% python3 -q
>>> import numpy as np
>>> np.set_printoptions(precision=1, suppress=True, linewidth=100)
>>> def rd(a):
...     return np.round(a, 1) + 0
... 
>>> u = np.array([-2, 2, -4, 3])
>>> data = -1 * np.eye(4) + np.outer(u, u)
>>> data
array([[  3.,  -4.,   8.,  -6.],
       [ -4.,   3.,  -8.,   6.],
       [  8.,  -8.,  15., -12.],
       [ -6.,   6., -12.,   8.]])
>>> P = np.triu(np.array([[0, 0, 2, 1], [2, 1, 2, 1], [2, 0, 2, 1], [2, 1, 0, 1]]), 1) + np.eye(4)
>>> A2 = P @ data @ np.linalg.inv(P)
>>> np.trace(A2), np.trace(data)
(np.float64(29.0), np.float64(29.0))
>>> print(np.linalg.matrix_rank(A2))
4
>>> A2
array([[ 13., -14.,  28., -49.],
       [  6.,  -7.,  12., -21.],
       [  2.,  -2.,   3.,  -7.],
       [ -6.,   6., -12.,  20.]])
>>> print(P @ data - data @ P)
[[ 10. -10.  20. -23.]
 [ 10. -10.  20.  -7.]
 [ -6.   6. -12.  -7.]
 [  0.   0.   0.  12.]]
>>> A = np.load("x.npy")
>>> rd(A)
array([[ 0.6, -0.7, -0.1, -0.4, -0.1],
       [-0.7, -0.1, -0.2, -0.7, -0.2],
       [-0.1, -0.2,  1. , -0.1,  0. ],
       [-0.4, -0.7, -0.1,  0.6, -0.1],
       [-0.1, -0.2,  0. , -0.1,  1. ]])
>>> x0 = np.array([3, 0, -3, -2, 3])
>>> a = np.maximum(A @ x0, 0)
>>> rd(np.maximum(A @ (3 * x0), 0))
array([7.8, 0. , 0. , 0. , 8.6])
>>> np.flatnonzero(a > 1e-9)
array([0, 4])
>>> rd(np.tanh(A @ x0))
array([ 1. , -0.6, -1. , -1. ,  1. ])
>>> x0 = np.array([6, 5, 9, 7, 4])
>>> target = A @ x0
>>> rd(target)
array([ -4.3, -12.1,   5.6,  -3.3,   0.6])
>>> rd(np.linalg.solve(A, -2 * target))
array([-12., -10., -18., -14.,  -8.])
>>> rd(np.linalg.solve(A, A[:, 2]))
array([0., 0., 1., 0., 0.])
>>> rd(np.linalg.det(2 * A)), rd(np.linalg.det(A))
(np.float64(-32.0), np.float64(-1.0))
>>> rd(np.poly(A))
array([ 1., -3.,  2.,  2., -3.,  1.])
>>> rd(np.linalg.det(A[::-1]))
np.float64(-1.0)
>>> rd(np.linalg.det(A.T))
np.float64(-1.0)
>>> mat = np.load("m.npy")
>>> rd(mat)
array([[ 0.2,  0. , -0.1,  0. ],
       [-0.4,  0.1,  0.4,  0. ],
       [-2.6,  0.7,  2.2, -0.2]])
>>> A2 = np.array([[3, -1, -2], [0, 0, 2]])
>>> cent = np.kron(A2, mat)
>>> rd(cent)
array([[ 0.5, -0.1, -0.4,  0. , -0.2,  0. ,  0.1,  0. , -0.3,  0.1,  0.3,  0. ],
       [-1.3,  0.4,  1.2, -0.1,  0.4, -0.1, -0.4,  0. ,  0.9, -0.2, -0.8,  0.1],
       [-7.6,  2. ,  6.6, -0.5,  2.6, -0.7, -2.2,  0.2,  5.1, -1.4, -4.4,  0.3],
       [ 0. ,  0. ,  0. ,  0. ,  0. ,  0. ,  0. ,  0. ,  0.3, -0.1, -0.3,  0. ],
       [ 0. ,  0. ,  0. ,  0. ,  0. ,  0. ,  0. ,  0. , -0.9,  0.2,  0.8, -0.1],
       [ 0. ,  0. ,  0. ,  0. ,  0. ,  0. ,  0. ,  0. , -5.1,  1.4,  4.4, -0.3]])
>>> rd(np.linalg.norm(cent, 2)), rd(np.linalg.norm(A2, 2) * np.linalg.norm(mat, 2))
(np.float64(13.8), np.float64(13.8))
>>> np.linalg.matrix_rank(cent)
np.int64(2)
>>> x0 = np.array([2, -2, 2, 0])
>>> print(rd(mat * x0))
[[ 0.3  0.1 -0.3  0. ]
 [-0.9 -0.2  0.8  0. ]
 [-5.1 -1.4  4.4  0. ]]
>>> rd(mat @ x0)
array([ 0.1, -0.4, -2. ])
>>> print(rd(mat @ (2 * x0)))
[ 0.2 -0.7 -4.1]
>>> rd((mat * x0).sum(axis=1))
array([ 0.1, -0.4, -2. ])
>>> F = np.loadtxt("data.csv", delimiter=",")
>>> print(rd(F))
[[-0.9 -1.4 -6.7  0.8]
 [-0.4 -1.1 -4.7  1.1]
 [ 0.  -1.  -2.7  1.2]
 [ 0.  -1.  -1.8  0.9]
 [ 0.  -1.  -1.4  0.7]
 [-0.1 -1.  -1.2  0.6]
 [-0.1 -0.9 -1.2  0.5]
 [-0.1 -0.9 -1.   0.3]
 [-0.1 -0.5 -0.5  0.1]
 [ 0.2  0.5  0.5  0. ]
 [ 0.3  0.7  0.7  0.1]
 [ 1.2  2.5  2.6  0.7]
 [ 1.2  2.6  2.7  0.7]
 [ 1.7  3.3  3.6  1. ]
 [ 6.3 10.3 12.2  5. ]
 [ 8.2 13.  15.8  6.8]
 [10.  15.5 19.1  8.4]
 [15.9 23.3 30.2 14. ]]
>>> Uu, sigma = np.linalg.svd(F)
Traceback (most recent call last):
  File "<python-input-42>", line 1, in <module>
    Uu, sigma = np.linalg.svd(F)
    ^^^^^^^^^
ValueError: too many values to unpack (expected 2)
>>> Uu, sigma, VT = np.linalg.svd(F, full_matrices=False)
>>> print(Uu.shape, sigma.shape, VT.shape)
(18, 4) (4,) (4, 4)
>>> rd(VT @ VT.T)
array([[1., 0., 0., 0.],
       [0., 1., 0., 0.],
       [0., 0., 1., 0.],
       [0., 0., 0., 1.]])
>>> rd(sigma / sigma[0])
array([1. , 0.1, 0. , 0. ])
>>> np.abs(Uu[:, 0]).round(6).argmax()
np.int64(17)
>>> x0 = np.array([0, -3, -3, -1])
>>> (F @ x0).argmax()
np.int64(0)
>>> rd(F @ np.eye(4)[1])
array([-1.4, -1.1, -1. , -1. , -1. , -1. , -0.9, -0.9, -0.5,  0.5,  0.7,  2.5,  2.6,  3.3, 10.3,
       13. , 15.5, 23.3])
>>> np.linalg.norm(F @ x0) <= np.linalg.norm(F, 2) * np.linalg.norm(x0) + 1e-9
np.True_
>>> Uu, sigma, VT = np.linalg.svd(F)
>>> print(rd(sigma))
[60.4  6.3  2.3  0. ]
>>> A2 = Uu[:, :3] @ np.diag(sigma[:3]) @ VT[:3]
>>> print(rd(np.linalg.norm(F - A2) / np.linalg.norm(F)))
0.0
>>> rd(np.linalg.norm(F - A2, 2)), rd(sigma[3])
(np.float64(0.0), np.float64(0.0))
>>> u = np.array([9, 1, 2])
>>> rd(np.convolve(F[8], u))
array([-1.2, -4.8, -5.6, -0.8, -1. ,  0.2])
>>> K = 5 * np.eye(5) + np.eye(5, k=1)
>>> print(K)
[[5. 1. 0. 0. 0.]
 [0. 5. 1. 0. 0.]
 [0. 0. 5. 1. 0.]
 [0. 0. 0. 5. 1.]
 [0. 0. 0. 0. 5.]]
>>> A2 = np.array([[0, 4], [1, 4], [0, 3], [2, 0], [5, 0]])
>>> A2.T @ K.T
array([[ 1.,  5.,  2., 15., 25.],
       [24., 23., 15.,  0.,  0.]])
>>> np.einsum("ik,kj->ij", K, A2)
array([[ 1., 24.],
       [ 5., 23.],
       [ 2., 15.],
       [15.,  0.],
       [25.,  0.]])
>>> M = np.loadtxt("case5.csv", delimiter=",")
>>> rd(M)
array([[ 0.2,  0. ,  0.1, -0.1,  0.3],
       [ 0. ,  0. ,  0. ,  0. ,  0. ],
       [ 0.1,  0. ,  0.1, -0.1,  0.3],
       [-0.1,  0. , -0.1,  0.1, -0.3],
       [ 0.3,  0. ,  0.3, -0.3,  0.6]])
>>> P = np.triu(np.array([[1, -3, -3, -1, -1],
...     [0, 0, 0, 1, -2],
...     [1, 3, -1, 1, 0],
...     [2, 1, 0, 2, -3],
...     [0, -1, 1, 2, 3]]), 1) + np.eye(5)
>>> A2 = P @ M @ np.linalg.inv(P)
>>> print(rd(P @ M - M @ P))
[[-0.6  0.5  0.   0.5 -1.4]
 [-0.8  0.  -0.6  0.6 -1.5]
 [-0.1  0.4  0.3  0.1 -0.5]
 [-0.9 -0.4 -1.2  0.8 -1.6]
 [ 0.   0.9  0.9  0.  -0.5]]
>>> rd(np.poly(A2))
array([ 1., -1.,  0.,  0.,  0.,  0.])
>>> rd(np.linalg.det(A2))
np.float64(0.0)
>>> rd(A2)
array([[-0.4, -1.3, -1.6,  2.8,  4.7],
       [-0.8, -2.3, -2.9,  5. ,  8.4],
       [ 0. ,  0. ,  0. ,  0. ,  0. ],
       [-1.1, -3.2, -4.1,  7.1, 11.8],
       [ 0.3,  0.9,  1.2, -2.1, -3.4]])
>>> vals, evecs = np.linalg.eigh(M)
>>> x0 = np.array([3, 3, -1, 5, -6])
>>> rd(np.linalg.eigvalsh(M[1:, 1:]))
array([0. , 0. , 0. , 0.8])
>>> rd(x0 @ M @ x0)
np.float64(30.9)
>>> rd(x0 @ M @ x0 / (x0 @ x0)), rd(vals[0]), rd(vals[-1])
(np.float64(0.4), np.float64(0.0), np.float64(1.0))
>>> E = np.load("out1.npy")
>>> E
array([[-0.1, -0.2,  0.1, -0.1,  0.1],
       [ 0. ,  0. ,  0. ,  0. ,  0. ],
       [ 0.9,  2.1, -1. ,  0.7, -0.8],
       [ 0.2,  0.4, -0.2,  0.1, -0.1]])
>>> np.allclose(E[:-1].T @ np.linalg.lstsq(E[:-1].T, E[-1])[0], E[-1])
False
>>> print(rd(np.trace(np.linalg.pinv(E) @ E)))
3.0
>>> rd(E @ np.linalg.pinv(E) @ E)
array([[-0.1, -0.2,  0.1, -0.1,  0.1],
       [ 0. ,  0. ,  0. ,  0. ,  0. ],
       [ 0.9,  2.1, -1. ,  0.7, -0.8],
       [ 0.2,  0.4, -0.2,  0.1, -0.1]])
>>> W0 = np.load("a.npy")
>>> W0
array([[  1,  -2,  -1],
       [  3,  -4,  -3],
       [  4,  -6,  -2],
       [  3,  -6,  -3],
       [  2,  -6,  -3],
       [  3,  -7,  -2],
       [  3,  -7,   0],
       [  3,  -9,   2],
       [  4,  -9,   1],
       [  2, -10,   2],
       [  3, -11,   2],
       [  4,  -9,   3],
       [  5,  -8,   3],
       [  7, -10,   2],
       [  8, -11,   1],
       [  7, -13,   1],
       [  6, -13,  -1],
       [  4, -11,  -3],
       [  2,  -9,  -1],
       [  0,  -8,  -3],
       [  2,  -7,  -4],
       [  0,  -8,  -5],
       [  1,  -7,  -3],
       [  2,  -5,  -1],
       [  1,  -6,  -2],
       [  0,  -7,  -2],
       [ -1,  -8,   0],
       [  0,  -7,   0]])
>>> x0 = np.array([0, 0, 2])
>>> a = np.maximum(W0 @ x0, 0)
>>> a
array([0, 0, 0, 0, 0, 0, 0, 4, 2, 4, 4, 6, 6, 4, 2, 2, 0, 0, 0, 0, 0, 0, 0, 0, 0, 0, 0, 0])
>>> print(np.maximum(W0 @ (3 * x0), 0))
[ 0  0  0  0  0  0  0 12  6 12 12 18 18 12  6  6  0  0  0  0  0  0  0  0  0  0  0  0]
